$ ipython --no-banner

In [1]: import numpy as np

In [2]: import numpy.linalg as la

In [3]: np.set_printoptions(suppress=True, linewidth=140)

In [4]: feats = np.load("x.npy")

In [5]: feats
Out[5]: 
array([[ -7.,  -4.,   3.],
       [  6.,   4.,  -2.],
       [-12.,  -6.,   6.]])

In [6]: P = np.triu(np.array([[-3, -3, -1], [3, -2, 2], [-3, -2, -1]]), 1) + np.eye(3)

In [7]: other = P @ feats @ la.inv(P)

In [8]: round(float(la.det(other)), 2)
Out[8]: -0.0

In [9]: np.trace(other), np.trace(feats)
Out[9]: (np.float64(3.0), np.float64(3.0))

In [10]: la.matrix_rank(other)
Out[10]: np.int64(2)

In [11]: round(float(np.trace(la.pinv(feats) @ feats)), 2)
Out[11]: 2.0

In [12]: la.lstsq(feats[:-1].T, feats[-1])[2]
Out[12]: np.int32(2)

In [13]: w1 = np.array([[2, 2], [3, 5], [-5, -3]])

In [14]: coef = np.array([-5, 5])

In [15]: H = np.maximum(feats @ w1 + coef, 0)

In [16]: la.matrix_rank(H)
Out[16]: np.int64(1)

In [17]: (H > 0).astype(int)
Out[17]: 
array([[0, 0],
       [1, 1],
       [0, 0]])

In [18]: Z = np.array([[1, 8], [3, 7]])

In [19]: H @ Z
Out[19]: 
array([[  0.,   0.],
       [158., 533.],
       [  0.,   0.]])

In [20]: (H @ Z).round(6).argmax(axis=1)
Out[20]: array([0, 1, 0])

In [21]: left, sigma, Vt = la.svd(feats)

In [22]: sigma.round(2) + 0
Out[22]: array([18.56,  1.31,  0.  ])

In [23]: other = left[:, :2] @ np.diag(sigma[:2]) @ Vt[:2]

In [24]: np.round(np.abs(feats - other).max(), 2)
Out[24]: np.float64(0.0)

In [25]: la.matrix_rank(feats, rtol=0.05)
Out[25]: np.int64(2)

In [26]: np.round(la.norm(feats - other, 2), 2), round(float(sigma[2]), 2)
Out[26]: (np.float64(0.0), 0.0)

In [27]: round(float(la.norm(feats - other) / la.norm(feats)), 2)
Out[27]: 0.0

In [28]: mat = 0.2 ** np.abs(np.subtract.outer(np.arange(3), np.arange(3)))

In [29]: mat.round(2)
Out[29]: 
array([[1.  , 0.2 , 0.04],
       [0.2 , 1.  , 0.2 ],
       [0.04, 0.2 , 1.  ]])

In [30]: # symmetric

In [31]: other = np.inv(mat)
AttributeError: module 'numpy' has no attribute 'inv'


In [32]: other = la.invert(mat)
AttributeError: module 'numpy.linalg' has no attribute 'invert'


In [33]: other = la.inv(mat)

In [34]: np.round(la.inv(other), 2)
Out[34]: 
array([[1.  , 0.2 , 0.04],
       [0.2 , 1.  , 0.2 ],
       [0.04, 0.2 , 1.  ]])

In [35]: np.round(mat @ other, 2) + 0
Out[35]: 
array([[1., 0., 0.],
       [0., 1., 0.],
       [0., 0., 1.]])

In [36]: (np.abs(other) > 1e-9).astype(int)
Out[36]: 
array([[1, 1, 0],
       [1, 1, 1],
       [0, 1, 1]])

In [37]: round(float(la.det(mat) * la.det(other)), 2)
Out[37]: 1.0

In [38]: np.allclose(other, mat.T)
Out[38]: False

In [39]: vals, evecs = la.eigh(mat)

In [40]: np.round(evecs @ np.diag(vals) @ evecs.T, 2)
Out[40]: 
array([[1.  , 0.2 , 0.04],
       [0.2 , 1.  , 0.2 ],
       [0.04, 0.2 , 1.  ]])

In [41]: np.round(la.svd(mat, compute_uv=False), 2)
Out[41]: array([1.3 , 0.96, 0.74])

In [42]: vals.sum(), np.trace(mat)
Out[42]: (np.float64(3.0), np.float64(3.0))

In [43]: np.round(la.eigvalsh(mat + 2 * np.eye(3)), 2)
Out[43]: array([2.74, 2.96, 3.3 ])

In [44]: np.round(evecs.T @ evecs, 2) + 0
Out[44]: 
array([[1., 0., 0.],
       [0., 1., 0.],
       [0., 0., 1.]])

In [45]: vals.round(2)
Out[45]: array([0.74, 0.96, 1.3 ])

In [46]: np.abs(evecs[:, -1]).round(6).argmax()
Out[46]: np.int64(1)

In [47]: q, R = la.qr(mat)

In [48]: np.round(np.abs(np.diag(R)), 2)
Out[48]: array([1.02, 0.96, 0.94])

In [49]: np.round(q.T @ q, 2) + 0
Out[49]: 
array([[1., 0., 0.],
       [0., 1., 0.],
       [0., 0., 1.]])

In [50]: A = np.load("case1.npy")

In [51]: A.round(2)
Out[51]: 
array([[-0.4 , -0.14,  0.91],
       [-0.46, -0.82, -0.32],
       [ 0.79, -0.55,  0.26]])

In [52]: def softmax(z):
    ...:     e = np.exp(z - z.max(axis=-1, keepdims=True))
    ...:     return e / e.sum(axis=-1, keepdims=True)
    ...: 

In [53]: np.round(softmax(10 * mat[2]), 2) + 0
Out[53]: array([0., 0., 1.])

In [54]: att = mat @ mat.T / np.sqrt(3)

In [55]: np.round(softmax(att), 2)
Out[55]: 
array([[0.44, 0.3 , 0.26],
       [0.29, 0.42, 0.29],
       [0.26, 0.3 , 0.44]])

In [56]: np.round(softmax(att + np.triu(np.full(att.shape, -np.inf), 1)), 2)
Out[56]: 
array([[1.  , 0.  , 0.  ],
       [0.4 , 0.6 , 0.  ],
       [0.26, 0.3 , 0.44]])

In [57]: rng = np.random.default_rng(63)

In [58]: idx = rng.permutation(3)

In [59]: other = A[:, idx] * rng.choice([-1, 1], 3)

In [60]: other.round(2)
Out[60]: 
array([[ 0.91, -0.14, -0.4 ],
       [-0.32, -0.82, -0.46],
       [ 0.26, -0.55,  0.79]])

In [61]: left, _, Vt = la.svd(A.T @ other)

In [62]: np.round(la.lstsq(A, other)[0], 2) + 0
Out[62]: 
array([[0., 0., 1.],
       [0., 1., 0.],
       [1., 0., 0.]])
